In [1]: import numpy as np

In [2]: np.set_printoptions(suppress=True, linewidth=200)

In [3]: W0 = np.load("arr.npy")

In [4]: W0
Out[4]: 
array([[ 0.61,  2.  ,  1.16,  0.79],
       [ 2.  ,  0.79,  0.46, -0.04],
       [ 0.19, -0.79,  0.14,  1.92]])

In [5]: def softmax(z):
   ...:     e = np.exp(z - z.max(axis=-1, keepdims=True))
   ...:     return e / e.sum(axis=-1, keepdims=True)
   ...: 

In [6]: np.round(softmax(10 * W0[2]), 2) + 0
Out[6]: array([0., 0., 0., 1.])

In [7]: np.round(softmax(W0).sum(axis=1), 2)
Out[7]: array([1., 1., 1.])

In [8]: S = W0 @ W0.T / np.sqrt(4)

In [9]: np.round(softmax(S)[2] @ W0, 2)
Out[9]: array([ 0.38, -0.38,  0.27,  1.65])

In [10]: A = np.load("layer19.npy")

In [11]: print(A)
[[ 1 -2  4 -8]
 [ 1 -1  1 -1]
 [ 1  0  0  0]
 [ 1  1  1  1]
 [ 1  2  4  8]]

In [12]: A2 = A / np.sqrt((A ** 2).mean(axis=1, keepdims=True))

In [13]: np.linalg.matrix_rank(A2) == np.linalg.matrix_rank(A)
Out[13]: np.True_

In [14]: A - A.mean(axis=1, keepdims=True)
Out[14]: 
array([[ 2.25, -0.75,  5.25, -6.75],
       [ 1.  , -1.  ,  1.  , -1.  ],
       [ 0.75, -0.25, -0.25, -0.25],
       [ 0.  ,  0.  ,  0.  ,  0.  ],
       [-2.75, -1.75,  0.25,  4.25]])

In [15]: A2 = np.c_[A[:, :3] @ np.array([[0, 2, 2], [-1, -1, 2], [-1, 1, 2]]), np.array([1, 0, 3, 1, 2])]

In [16]: print(A2)
[[-2  8  6  1]
 [ 0  4  2  0]
 [ 0  2  2  3]
 [-2  2  6  1]
 [-6  4 14  2]]

In [17]: np.linalg.matrix_rank(np.c_[A, A2])
Out[17]: np.int64(5)

In [18]: np.linalg.matrix_rank(A2)
Out[18]: np.int64(4)

In [19]: vec = np.array([0, 2, 2, 1])

In [20]: np.einsum("ij,j->i", A, vec)
Out[20]: array([-4, -1,  0,  5, 20])

In [21]: A @ np.ones(4)
Out[21]: array([-5.,  0.,  1.,  4., 15.])

In [22]: (A @ vec).argmax()
Out[22]: np.int64(4)

In [23]: np.sign((A @ vec).round(6))
Out[23]: array([-1, -1,  0,  1,  1])

In [24]: np.linalg.norm(A @ vec) <= np.linalg.norm(A, 2) * np.linalg.norm(vec) + 1e-9
Out[24]: np.True_

In [25]: A @ (2 * vec)
Out[25]: array([-8, -2,  0, 10, 40])

In [26]: rng = np.random.default_rng(35879)

In [27]: A2 = A + rng.integers(-2, 3, (5, 2)) @ rng.integers(-2, 3, (2, 4))

In [28]: A2
Out[28]: 
array([[ 0, -5,  2, -4],
       [-1, -3, -3,  3],
       [ 2, -1,  2,  0],
       [ 2,  4,  3, -3],
       [ 0,  3,  2,  8]])

In [29]: np.linalg.matrix_rank(A2 - A, tol=1e-8)
Out[29]: np.int64(2)

In [30]: np.round(np.linalg.svd(A2 - A, compute_uv=False), 2) + 0
Out[30]: array([9.88, 3.8 , 0.  , 0.  ])

In [31]: np.abs(A2 - A).sum(axis=1)
Out[31]: array([10, 12,  4, 10,  4])

In [32]: np.round(softmax(A[0] + -2), 2) + 0
Out[32]: array([0.05, 0.  , 0.95, 0.  ])

In [33]: np.round(softmax(10 * A[0]), 2) + 0
Out[33]: array([0., 0., 1., 0.])

In [34]: S = A @ A.T / np.sqrt(4)

In [35]: print(softmax(S).round(6).argmax(axis=1))
[0 0 0 4 4]

In [36]: print(np.round(softmax(S), 2) + 0)
[[1.   0.   0.   0.   0.  ]
 [0.99 0.   0.   0.   0.  ]
 [0.2  0.2  0.2  0.2  0.2 ]
 [0.   0.   0.   0.   0.99]
 [0.   0.   0.   0.   1.  ]]

In [37]: mat = np.loadtxt("block13.csv", delimiter=",")

In [38]: mat
Out[38]: 
array([[  2.,  -6.,   8.],
       [  3.,  -9.,   6.],
       [  4., -12.,   0.],
       [  2.,  -6.,   2.]])

In [39]: # looks like rank 2

In [40]: U, sv, Vt = np.linalg.svd(mat)

In [41]: vecs = Vt[:(sv > 1e-8).sum()]

In [42]: vec = mat[1] + 5 * mat[0] + rng.integers(2) * np.eye(3)[2]

In [43]: vec
Out[43]: array([ 13., -39.,  46.])

In [44]: np.round(np.linalg.norm(vec - vecs.T @ vecs @ vec), 2)
Out[44]: np.float64(0.0)

In [45]: np.round(vecs.T @ vecs, 2) + 0
Out[45]: 
array([[ 0.1, -0.3,  0. ],
       [-0.3,  0.9,  0. ],
       [ 0. ,  0. ,  1. ]])

In [46]: print(np.linalg.lstsq(mat[:-1].T, mat[-1])[2])
2

In [47]: np.round(mat @ np.linalg.pinv(mat) @ mat, 2) + 0
Out[47]: 
array([[  2.,  -6.,   8.],
       [  3.,  -9.,   6.],
       [  4., -12.,   0.],
       [  2.,  -6.,   2.]])

In [48]: np.linalg.inv(mat)
LinAlgError: Last 2 dimensions of the array must be square


In [49]: data = np.eye(4, dtype=int)[rng.permutation(4)] * np.array([-3, 3, 3, -2])

In [50]: data
Out[50]: 
array([[ 0,  0,  3,  0],
       [ 0,  3,  0,  0],
       [ 0,  0,  0, -2],
       [-3,  0,  0,  0]])

In [51]: print(np.round(np.sort(np.linalg.eigvals(data).real), 2))
[-1.31 -1.31  2.62  3.  ]

In [52]: (data != 0).astype(int)
Out[52]: 
array([[0, 0, 1, 0],
       [0, 1, 0, 0],
       [0, 0, 0, 1],
       [1, 0, 0, 0]])

In [53]: np.flatnonzero(np.linalg.matrix_power((data != 0) + (data.T != 0) + np.eye(4), 4)[3])
Out[53]: array([0, 2, 3])

In [54]: round(float(np.linalg.det(data.T)), 2)
Out[54]: 54.0

In [55]: np.einsum("ii->", data)
Out[55]: np.int64(3)

In [56]: vec = np.array([0, 3, -3, 3])

In [57]: data @ np.eye(4)[2]
Out[57]: array([3., 0., 0., 0.])

In [58]: data @ np.ones(4)
Out[58]: array([ 3.,  3., -2., -3.])

In [59]: np.sign((data @ vec).round(6))
Out[59]: array([-1,  1, -1,  0])

In [60]: print((data * vec).sum(axis=1))
[-9  9 -6  0]

In [61]: K = np.load("data.npy")

In [62]: K.round(2)
Out[62]: 
array([[ 0.51,  0.49,  0.16, -0.49, -0.49],
       [ 0.49,  0.51, -0.16,  0.49,  0.49],
       [ 0.16, -0.16,  0.95,  0.16,  0.16],
       [-0.49,  0.49,  0.16,  0.51, -0.49],
       [-0.49,  0.49,  0.16, -0.49,  0.51]])

In [63]: U, sv, Vt = np.linalg.svd(mat)

In [64]: np.argmax(sv[:-1] / (sv[1:] + 1e-6)) + 1
Out[64]: np.int64(2)

In [65]: print(sv.round(2) + 0)
[19.54  7.21  0.  ]

In [66]: A2 = U[:, :2] @ np.diag(sv[:2]) @ Vt[:2]

In [67]: print(np.round(np.linalg.norm(mat - A2) / np.linalg.norm(mat), 2))
0.0

In [68]: np.round(np.abs(mat - A2).max(), 2)
Out[68]: np.float64(0.0)

In [69]: np.linalg.matrix_rank(mat, rtol=0.05)
Out[69]: np.int64(2)

In [70]: round(float(np.linalg.norm(mat - A2, 2)), 2), round(float(sv[2]), 2)
Out[70]: (0.0, 0.0)

In [71]: q = K.astype(float).copy()

In [72]: for j in range(5):
    ...:     q[:, j] -= q[:, :j] @ (q[:, :j].T @ q[:, j])
    ...:     q[:, j] /= np.linalg.norm(q[:, j])
    ...: 

In [73]: q.round(2)
Out[73]: 
array([[ 0.51,  0.49,  0.16, -0.49, -0.49],
       [ 0.49,  0.51, -0.16,  0.49,  0.49],
       [ 0.16, -0.16,  0.95,  0.16,  0.16],
       [-0.49,  0.49,  0.16,  0.51, -0.49],
       [-0.49,  0.49,  0.16, -0.49,  0.51]])
